% python3 -q
>>> import numpy as np
>>> from numpy import linalg as LA
>>> np.set_printoptions(precision=1, suppress=True, linewidth=140, floatmode="fixed")
>>> W0 = np.array([[268, 31, -94, -40, 94],
...     [31, 92, -60, -46, 102],
...     [-94, -60, 142, 115, -92],
...     [-40, -46, 115, 199, -108],
...     [94, 102, -92, -108, 152]])
>>> print(np.argsort(-LA.norm(W0, axis=0).round(6), kind="stable")[:3])
[0 3 4]
>>> print([round(float(x), 1) for x in LA.svd(W0, compute_uv=False)[:3]])
[497.5, 206.3, 102.4]
>>> print(LA.matrix_rank(W0, rtol=0.1))
3
>>> evals, V = LA.eig(W0)
>>> print(np.sort(LA.eigvals(W0.T)))
[  2.2  44.6 102.4 206.3 497.5]
>>> print(np.sort(LA.eigvals(W0 @ W0)))
[     4.8   1985.7  10489.8  42562.5 247526.2]
>>> print(np.round(np.sort(LA.eigvals(LA.inv(W0))), 1) + 0)
[0.0 0.0 0.0 0.0 0.5]
>>> print(np.round(W0 @ V[:, 0] - evals[0] * V[:, 0], 1) + 0)
[0.0 0.0 0.0 0.0 0.0]
>>> rng = np.random.default_rng(856)
>>> out = W0 + rng.integers(-2, 3, (5, 4)) @ rng.integers(-2, 3, (4, 5))
>>> print(out)
[[ 270   32  -95  -35   97]
 [  27   94  -58  -52   94]
 [ -94  -60  140  115  -94]
 [ -42  -47  118  194 -109]
 [  94  104  -90 -106  149]]
>>> print(out - W0)
[[ 2  1 -1  5  3]
 [-4  2  2 -6 -8]
 [ 0  0 -2  0 -2]
 [-2 -1  3 -5 -1]
 [ 0  2  2  2 -3]]
>>> F = np.array([[4.0, 1.0, 0.0, 0.0],
...     [0.0, 4.0, 1.0, 0.0],
...     [0.0, 0.0, 4.0, 1.0],
...     [0.0, 0.0, 0.0, 4.0]])
>>> # triangular: eigenvalues sit on the diagonal
>>> vec = np.array([-3, -3, -2, -1])
>>> h = np.maximum(F @ vec, 0)
>>> print(np.maximum(F @ (3 * vec), 0))
[0.0 0.0 0.0 0.0]
>>> print(F.T @ h)
[0.0 0.0 0.0 0.0]
>>> print(np.flatnonzero(h > 1e-9))
[]
>>> print(F * (h > 1e-9)[:, None])
[[0.0 0.0 0.0 0.0]
 [0.0 0.0 0.0 0.0]
 [0.0 0.0 0.0 0.0]
 [0.0 0.0 0.0 0.0]]
